$ python3 -q
>>> import numpy as np
>>> np.set_printoptions(suppress=True, linewidth=120)
>>> mat = np.load("m.npy")
>>> print(mat)
[[1.   0.2  0.04 0.01 0.  ]
 [0.2  1.   0.2  0.04 0.01]
 [0.04 0.2  1.   0.2  0.04]
 [0.01 0.04 0.2  1.   0.2 ]
 [0.   0.01 0.04 0.2  1.  ]]
>>> # symmetric, so the eigenvalues are real
>>> print(np.einsum("ii->", mat))
5.0
>>> print(np.round(np.linalg.eigvals(mat), 2))
[1.4  1.17 0.95 0.69 0.79]
>>> print(np.einsum("ij,ji->", mat, mat))
5.33
>>> print(np.round(np.poly(mat), 2))
[ 1.   -5.    9.84 -9.52  4.53 -0.85]
>>> x0 = np.ones(5)
>>> for _ in range(5):
...     x0 = mat @ x0
...     x0 /= np.linalg.norm(x0)
...     print(round(x0 @ mat @ x0, 2))
... 
1.39
1.39
1.4
1.4
1.4
>>> print(round(float(np.linalg.eigvalsh(mat)[-1]), 2))
1.4
>>> print(x0.round(2))
[0.33 0.49 0.54 0.49 0.33]
>>> u = np.array([7, 4, 3, 3, 0])
>>> B = mat + np.outer(u, np.eye(5)[3])
>>> print(np.linalg.matrix_rank(B - mat))
1
>>> print(np.linalg.matrix_rank(np.linalg.inv(B) - np.linalg.inv(mat), tol=1e-8))
1
>>> rng = np.random.default_rng(6900)
>>> E = np.eye(5, dtype=int)[rng.permutation(5)]
>>> print(E)
[[1 0 0 0 0]
 [0 1 0 0 0]
 [0 0 0 1 0]
 [0 0 1 0 0]
 [0 0 0 0 1]]
>>> # keeps lengths
>>> print(np.linalg.matrix_power(E, 2))
[[1 0 0 0 0]
 [0 1 0 0 0]
 [0 0 1 0 0]
 [0 0 0 1 0]
 [0 0 0 0 1]]
>>> print(E.sum(axis=1))
[1 1 1 1 1]
>>> print(E @ np.ones(5))
[1. 1. 1. 1. 1.]
>>> pr = np.eye(5)[3]
>>> for _ in range(5):
...     pr = pr @ E
...     print(pr.round(2))
... 
[0. 0. 1. 0. 0.]
[0. 0. 0. 1. 0.]
[0. 0. 1. 0. 0.]
[0. 0. 0. 1. 0.]
[0. 0. 1. 0. 0.]
>>> print(round(np.abs(np.linalg.eigvals(E)).max(), 2))
1.0
>>> print(np.allclose(E @ E.T, E.T @ E))
True
>>> print(np.linalg.matrix_power(E, 2))
[[1 0 0 0 0]
 [0 1 0 0 0]
 [0 0 1 0 0]
 [0 0 0 1 0]
 [0 0 0 0 1]]
>>> print(round(np.linalg.det(E), 2))
-1.0
>>> print(np.trace(E))
3
>>> print(np.allclose(E, E.T))
True
>>> print(E @ E)
[[1 0 0 0 0]
 [0 1 0 0 0]
 [0 0 1 0 0]
 [0 0 0 1 0]
 [0 0 0 0 1]]
